% python3 -q
>>> import numpy as np
>>> from numpy import linalg as LA
>>> np.set_printoptions(precision=1, suppress=True, linewidth=100)
>>> rd = lambda a: np.round(a, 1) + 0
>>> rng = np.random.default_rng(44561)
>>> M = np.eye(3, dtype=int)[rng.permutation(3)]
>>> M
array([[1, 0, 0],
       [0, 1, 0],
       [0, 0, 1]])
>>> # symmetric
>>> rd(LA.svd(M, compute_uv=False))
array([1., 1., 1.])
>>> A2 = M[0, 0] * M[1:] - np.outer(M[1:, 0], M[0])
>>> A2
array([[0, 1, 0],
       [0, 0, 1]])
>>> M[:, 0] / M[0, 0]
array([1., 0., 0.])
>>> np.flatnonzero(~A2.round(6).any(axis=1))
array([], dtype=int64)
>>> LA.matrix_power(M, 100)
array([[1, 0, 0],
       [0, 1, 0],
       [0, 0, 1]])
>>> pr = np.eye(3)[2]
>>> for _ in range(3):
...     pr = pr @ M
...     print(pr.round(1))
... 
[0. 0. 1.]
[0. 0. 1.]
[0. 0. 1.]
>>> Lm = LA.cholesky(M)
>>> np.diag(Lm) ** 2
array([1., 1., 1.])
>>> LA.eigvalsh(M).min() > 0
np.True_
>>> evals, vecs = LA.eig(M)
>>> rd(np.sort(LA.eigvals(M @ M)))
array([1., 1., 1.])
>>> np.prod(evals)
np.float64(1.0)
>>> cent = np.array([[1, 5, 2], [2, 4, 2], [2, 0, 3]])
>>> F = (rng.random((25, 3)) < 0.25) @ cent
>>> F
array([[0, 0, 0],
       [4, 4, 5],
       [0, 0, 0],
       [0, 0, 0],
       [1, 5, 2],
       [2, 0, 3],
       [2, 4, 2],
       [0, 0, 0],
       [1, 5, 2],
       [0, 0, 0],
       [0, 0, 0],
       [2, 4, 2],
       [0, 0, 0],
       [2, 4, 2],
       [3, 9, 4],
       [2, 4, 2],
       [0, 0, 0],
       [0, 0, 0],
       [0, 0, 0],
       [2, 4, 2],
       [0, 0, 0],
       [3, 9, 4],
       [0, 0, 0],
       [3, 9, 4],
       [2, 0, 3]])
>>> cen = F - F.mean(axis=0)
>>> U, sig, VT = LA.svd(cen, full_matrices=False)
>>> rd(sig)
array([17.7,  5.4,  1.1])
>>> rd(cen.mean(axis=0))
array([0., 0., 0.])
>>> rd(sig ** 2 / (sig ** 2).sum())
array([0.9, 0.1, 0. ])
>>> np.searchsorted(np.cumsum(sig ** 2) / (sig ** 2).sum(), 0.9) + 1
np.int64(1)
